>>> import numpy as np
>>> np.set_printoptions(precision=2, suppress=True, linewidth=200)
>>> tidy = lambda a: np.round(a, 2) + 0
>>> m1 = np.loadtxt("run18.csv", delimiter=",")
>>> m1
array([[ 17.,  -1., -16., -25.,  -8.,  17.,  13.],
       [  5.,  -9., -14.,  -5.,   2.,   5.,  -3.],
       [  1.,  -5.,  -6.,   0.,   1.,   0.,  -4.],
       [-17.,  -1.,  13.,  25.,  13., -13., -11.],
       [  7.,  -7., -16., -10.,  11.,  18.,  10.],
       [  8.,   2.,  -1., -10., -23., -10.,  -8.],
       [  7.,  -3., -10., -10.,   1.,  10.,   6.]])
>>> m1 @ m1
array([[  864.,   148.,  -506., -1265.,  -945.,   425.,   425.],
       [  144.,   156.,    58.,  -245.,  -233.,    61.,   165.],
       [  -35.,    79.,   114.,    30.,   -17.,   -30.,    38.],
       [ -796.,  -148.,   448.,  1165.,   903.,  -365.,  -377.],
       [  529.,    75.,  -342.,  -780.,  -499.,   332.,   312.],
       [   18.,   154.,   178.,   -50.,  -222.,  -118.,    14.],
       [  393.,    75.,  -226.,  -580.,  -415.,   212.,   216.]])
>>> tidy(np.abs(np.linalg.eigvals(m1)).max())
np.float64(40.18)
>>> np.allclose(m1, m1.T)
False
>>> np.allclose(m1 @ m1.T, m1.T @ m1)
False
>>> np.trace(m1)
np.float64(34.0)
>>> rk = np.linalg.matrix_rank(m1)
>>> print(rk)
3
>>> ns = np.linalg.svd(m1)[2][rk:].T
>>> np.linalg.matrix_rank(m1.T @ m1), np.linalg.matrix_rank(m1 @ m1.T)
(np.int64(3), np.int64(3))
>>> q, _ = np.linalg.qr(np.array([[-0.8, -1.0, 0.5, 1.7, 0.8, 0.7, 0.5, 0.9, 0.1, 0.9],
...     [-1.5, -0.1, 1.3, -0.1, 0.7, -0.9, 0.1, 0.1, 1.9, 0.5],
...     [0.1, 1.3, -0.1, -1.2, 0.2, 0.2, 1.4, 0.7, 0.5, -0.6],
...     [0.9, 0.4, 0.7, 0.5, -0.5, 0.1, -0.2, 0.2, 0.1, 0.4],
...     [0.4, -0.4, 1.4, 1.2, 0.3, -0.2, -0.6, 0.3, -0.1, 0.2],
...     [-0.2, -2.4, -0.6, -0.4, 0.1, -0.7, 0.5, 0.5, -0.8, 0.8],
...     [-0.9, -0.5, 1.0, 0.2, 1.9, 0.8, -1.4, -0.9, 0.1, -0.7],
...     [-1.3, 0.4, -1.0, 0.0, -1.7, -0.3, -1.8, -0.8, -1.1, -0.1],
...     [-0.9, 1.7, -1.1, 1.1, -0.3, 0.1, -0.5, -2.3, 2.3, 0.3],
...     [1.8, 1.3, 1.1, -0.1, 0.7, 0.0, 0.4, -0.8, -0.3, -1.5]]))
>>> A = q[:, :7]
>>> tidy(A)
array([[-0.25,  0.22,  0.2 , -0.54,  0.18,  0.26,  0.52],
       [-0.46, -0.07,  0.57,  0.3 , -0.21, -0.47,  0.19],
       [ 0.03, -0.35,  0.01,  0.45,  0.16,  0.18,  0.47],
       [ 0.28, -0.05,  0.18, -0.2 , -0.38,  0.21,  0.04],
       [ 0.12,  0.14,  0.43, -0.35, -0.27, -0.16, -0.13],
       [-0.06,  0.65, -0.28,  0.12,  0.1 , -0.43, -0.04],
       [-0.28,  0.08,  0.4 ,  0.11,  0.5 ,  0.36, -0.55],
       [-0.4 , -0.2 , -0.22,  0.  , -0.55,  0.2 , -0.33],
       [-0.28, -0.53, -0.23, -0.48,  0.3 , -0.42, -0.08],
       [ 0.56, -0.24,  0.27,  0.  ,  0.15, -0.28, -0.18]])
>>> vec = np.array([-1, -4, 4, 5, -3, 2, 1])
>>> target = A @ vec
>>> tidy(np.linalg.solve(A.T @ A, A.T @ target))
array([-1., -4.,  4.,  5., -3.,  2.,  1.])
>>> print(tidy(np.linalg.lstsq(A, target)[0]))
[-1. -4.  4.  5. -3.  2.  1.]
>>> tidy(target)
array([-2.03,  4.44,  3.99,  1.23, -0.35, -4.25,  0.76,  2.08, -2.75,  0.28])
>>> rng = np.random.default_rng(14)
>>> target = target + 0.1 * rng.normal(size=10)
>>> tidy(target)
array([-1.96,  4.35,  3.84,  0.93, -0.39, -4.12,  0.77,  2.13, -2.65,  0.19])
>>> beta, *_ = np.linalg.lstsq(A, target)
>>> print([round(float(np.linalg.norm(np.linalg.solve(A.T @ A + lam * np.eye(7), A.T @ target))), 2) for lam in (0, 1, 10, 100)])
[8.22, 4.11, 0.75, 0.08]
>>> tidy(beta)
array([-1.17, -3.87,  3.8 ,  4.9 , -2.87,  1.92,  0.92])
>>> beta.round()
array([-1., -4.,  4.,  5., -3.,  2.,  1.])
>>> other = np.c_[A[:, :2] @ np.array([[-4, 9], [-9, -8]]), np.array([-2, 2, 0, 1, 0, 2, -1, -2, -2, 1])]
>>> tidy(other)
array([[-1.02, -4.01, -2.  ],
       [ 2.5 , -3.6 ,  2.  ],
       [ 3.04,  3.09,  0.  ],
       [-0.65,  2.91,  1.  ],
       [-1.72,  0.02,  0.  ],
       [-5.59, -5.74,  2.  ],
       [ 0.41, -3.13, -1.  ],
       [ 3.37, -2.05, -2.  ],
       [ 5.86,  1.72, -2.  ],
       [-0.07,  6.93,  1.  ]])
>>> tidy(np.linalg.norm(other - A @ np.linalg.lstsq(A, other)[0], axis=0))
array([0.  , 0.  , 1.44])
>>> tidy(np.linalg.norm(np.linalg.qr(A)[0].T @ other, axis=0) ** 2 / ((other ** 2).sum(axis=0) + 1e-12))
array([1.  , 1.  , 0.91])
>>> tidy(np.linalg.lstsq(A, other[:, 0])[0])
array([-4., -9.,  0.,  0.,  0.,  0.,  0.])
